$ python -q
>>> import numpy as np
>>> np.set_printoptions(precision=2, suppress=True, linewidth=140)
>>> tidy = lambda a: np.round(a, 2) + 0
>>> feats = np.array([[-3, -5, -3, -4, -2, 3, 4, 1, 0],
...     [2, -1, 5, -3, -3, -4, 2, -2, -1],
...     [4, -1, 2, 5, 4, -4, -2, -2, 2],
...     [-2, 0, 3, -4, -1, 0, 5, 1, 5],
...     [-5, -3, 1, -5, 5, 0, -4, -2, -2],
...     [2, -3, 5, -3, 2, -5, -2, 5, -4],
...     [-3, -4, 3, 0, 4, 4, 4, -2, 1]])
>>> feats[-1] = feats[0] + -2 * feats[1]
>>> feats
array([[ -3,  -5,  -3,  -4,  -2,   3,   4,   1,   0],
       [  2,  -1,   5,  -3,  -3,  -4,   2,  -2,  -1],
       [  4,  -1,   2,   5,   4,  -4,  -2,  -2,   2],
       [ -2,   0,   3,  -4,  -1,   0,   5,   1,   5],
       [ -5,  -3,   1,  -5,   5,   0,  -4,  -2,  -2],
       [  2,  -3,   5,  -3,   2,  -5,  -2,   5,  -4],
       [ -7,  -3, -13,   2,   4,  11,   0,   5,   2]])
>>> Uu, s, VT = np.linalg.svd(feats)
>>> V = VT[:(s > 1e-8).sum()]
>>> rng = np.random.default_rng(678659)
>>> vec = feats[0] + -3 * feats[4] + rng.integers(2) * np.eye(9)[7]
>>> vec
array([ 12.,   4.,  -6.,  11., -17.,   3.,  16.,   7.,   6.])
>>> np.allclose(V.T @ V @ vec, vec)
True
>>> np.linalg.matrix_rank(np.vstack([feats, vec]))
np.int64(6)
>>> M = np.loadtxt("out5.csv", delimiter=",")
>>> M
array([[  0.1,   0.1,   1.2,  -1.2,  -0.5,  -0.2,   0.6,  -0.5,  -0.1],
       [ -0.1,  -2.2,  -2.7,  -0.9,   0.2,   1.5,   0. ,   0. ,  -0.8],
       [ -0.2,  -0.5,  -0.8,   1.5,   2.2,   1.5,   0. ,  -0.3,  -1.3],
       [  0.4,   0. ,  -0.5,  -1.3,  -0.2,   1.5,  -0.3,  -0.3,  -0.7],
       [ -0.5,  -0.5,   0.9,   0.6,   2. ,  -2. ,   1. ,   0.5,   1.2],
       [  1.5,   0.4,  -0.7,  -1. ,  -1.3,  -1.3,  -0.8,  -0.4,  -0.7],
       [ -1. ,   0.8,   0.5,  -0.8,   0. ,  -1.4,  -1.2,  -2. ,  -0.7],
       [ -1.8,  -1.1,   1.7,  -0.9,  -0.3,  -0.5,  -0.3,   0.4,   0.6],
       [  0.1,  -0.8,   1. ,  -0.5,  -0.8,  -0.4,   2. ,   0.1,   1. ],
       [ -0.6,  -0.4,  -0.4,   0.3,   0.6,   1.5,   1.6,   0.2,   1.1],
       [  0.9,   0.3,  -1.2,   0. ,  -0.8,  -1.4,   1.3,   0.7,  -0.2],
       [  0. ,   0.1,   0.2,  -1.3,   0.5,  -1.7,  -0.6,   2. ,  -0.8],
       [  2.5,  -0.1,   0. ,   2. ,  -0.9,  -0.3,  -0.6,  -0.5,   0.2],
       [ -0.7,   1.3,  -0.2,   0.9,   0.1,   0.5,   0.5,  -0.5,  -0.2],
       [  0.7,   0.8,  -0.9,  -0.7,  -0.1,   1.3,  -0.2,   0. ,   1.5],
       [  0.2,  -0.9,   0.4,  -0.5,   1.1,   0.6,   0.9,  -0.6,  -0.3],
       [  0.8,  -0.2,   1.4,  -0.3,   0.1,   0.6,   0. ,  -0.5,   0.6],
       [ -0.6,  -1.2,   0.5,  -1.1,   1.1,   0.1,   0.7,  -1.2,  -1.4],
       [  0.5,  -0.6,   0.6,  -1.2,  -0.1,  -0.2,   1.3,   0.7,  -0.7],
       [ -0.7,   1.2,  -0.9,   1.2,   0.1,   0.3,   0.3,   0.6,  -0.5],
       [  0.3,   0.7,   0.2,   0.2,  -0.7,   0.3,  -0.3,   0.5,   1.3],
       [  0.6,   0.2,  -1. ,   0.5,   0.3,  -0.5,   1.2,  -0.5,   0. ],
       [ -0.4,   0.1,   1. ,  -0.8,   0.2,   0.9,  -0.1,   0.2,  -0.1],
       [  1.5,  -1.3,   1.6,  -0.7,  -0.4,  -0.3,  -1. ,   0.5,   1.2],
       [ -1.2,  -0.9,   0.6,  -1. ,  -0.2,   0.2,   1.9,   0.7,   0.2],
       [ -0.3,   1.5,   0.9,   0.3,   0.5,  -0.7,  -1.5,  -1.2,  -0.5],
       [  1.6,   1.8,   0.2,  -1.4,   1.5,   0. ,  -0.1,  -0.3,   1. ],
       [  0.8,   1.5,  -0.1,   0.6,  -0.5,   1.2,  -1. ,  -1.5,  -0.6],
       [ -0.7,   0. ,  -0.1,   0.1,  -0.8,   0.9,  -0.5,  -0.1,  -1.8],
       [-40. , -18. ,  20. , -18. , -40. , -24. ,  -6. , -24. ,  28. ],
       [ -0.4,  -1.1,   1.6,  -0.3,  -0.3,   0.3,  -0.5,  -0.4,   0. ]])
>>> A2 = np.c_[M[:, :7] @ np.array([[0, 3, 0, 2, 0, 0, 2],
...     [1, 1, 2, 1, 0, 0, 0],
...     [3, 2, 0, 2, 0, 2, 3],
...     [3, 3, 2, 2, 0, 0, 0],
...     [2, 2, 3, 2, 1, 3, 1],
...     [1, 0, 2, 1, 3, 1, 3],
...     [3, 2, 0, 0, 2, 1, 3]]), np.array([-3, -1, 3, 1, -1, 5, 3, 1, -1, 1, -3, 5, -2, -1, 1, 1, 1, -4, -1, -3, -5, -2, 4, -5, -4, -1, -4, 3, -5, 2, 1])]
>>> tidy(A2)
array([[   0.7,   -0.6,   -4.1,   -0.9,    0.1,    1.3,    4.5,   -3. ],
       [ -11.1,  -10.2,   -2.6,   -7.7,    4.7,   -3.3,   -3.6,   -1. ],
       [   7.5,    6.2,   11.6,    6.4,    6.7,    6.5,    3.9,    3. ],
       [  -5.2,   -4.7,   -0.2,   -1.7,    3.7,   -0.4,    2.7,    1. ],
       [   9. ,    7.6,    2.2,    3.5,   -2. ,    6.8,    0.7,   -1. ],
       [ -11. ,   -3.7,   -7.7,   -3.9,   -6.8,   -7.4,   -6.7,    5. ],
       [  -5.1,   -6. ,   -2.8,   -3.2,   -6.6,   -1.6,   -8.3,    3. ],
       [  -0.7,   -7. ,   -5.9,   -4.2,   -2.4,    1.7,   -1.2,    1. ],
       [   4.7,    2.4,   -5.8,   -1.6,    2. ,    1.2,    7.2,   -1. ],
       [   6.8,    2.3,    4.6,    0.9,    8.3,    4.1,    7.5,    1. ],
       [  -2.4,    1.6,   -4.6,   -3.3,   -2.4,   -4.9,   -2.9,   -3. ],
       [  -5.7,   -3.6,   -4.3,   -2.8,   -5.8,   -0.4,   -5.8,    5. ],
       [   2. ,   10.4,    0.5,    6.8,   -3. ,   -3.6,    1.4,   -2. ],
       [   5.6,    2.7,    5.7,    2. ,    2.6,    0.9,    1.1,   -1. ],
       [  -3.5,   -1.6,    2.5,    0.1,    3.4,   -1. ,    1.9,    1. ],
       [   4.3,    3. ,    1.7,    2.1,    4.7,    5.6,    7.2,    1. ],
       [   3.9,    4.3,    0.5,    4.4,    1.9,    3.7,    7.7,    1. ],
       [   1.4,   -1.7,   -1.1,   -1.3,    2.8,    5.1,    3.8,   -4. ],
       [   1.1,    0.9,   -4.3,   -1.2,    1.9,    2. ,    6. ,   -1. ],
       [   3.5,    1.7,    5.7,    0.9,    1.6,   -0.9,   -2.2,   -3. ],
       [  -0.1,    0.6,    0.3,    1. ,   -0.4,   -1.7,    0.5,   -5. ],
       [   2.4,    4.5,    1.3,    0.5,    1.2,   -0.4,    0.6,   -2. ],
       [   1.7,   -1.3,    1. ,    1. ,    2.7,    3.4,    4.8,    4. ],
       [  -2.7,    1.5,   -5.8,    2.4,   -3.3,    0.7,    3.5,   -5. ],
       [   3.4,   -2.9,   -4. ,   -4.3,    4.2,    2.7,    5.5,   -4. ],
       [   0.9,    1.3,    3.7,    3.6,   -4.6,    1.1,   -4. ,   -1. ],
       [   0.9,    5.6,    5.3,    5.6,    1.3,    4.8,    5. ,   -4. ],
       [   0.2,    2.5,    5.1,    4.3,    1.1,   -1.5,    1.4,    3. ],
       [  -2.2,   -4.6,   -0.4,   -2.1,    0.9,   -2.2,   -1.3,   -5. ],
       [-134. , -244. , -240. , -198. , -124. , -110. , -150. ,    2. ],
       [   1. ,   -1.6,   -3.1,    0.4,   -0.4,    2.1,    3.1,    1. ]])
>>> tidy(np.linalg.lstsq(M, A2[:, 0])[0])
array([0., 1., 3., 3., 2., 1., 3., 0., 0.])
>>> tidy(np.linalg.norm(np.linalg.qr(M)[0].T @ A2, axis=0) ** 2 / ((A2 ** 2).sum(axis=0) + 1e-12))
array([1.  , 1.  , 1.  , 1.  , 1.  , 1.  , 1.  , 0.16])
>>> np.linalg.matrix_rank(A2)
np.int64(8)
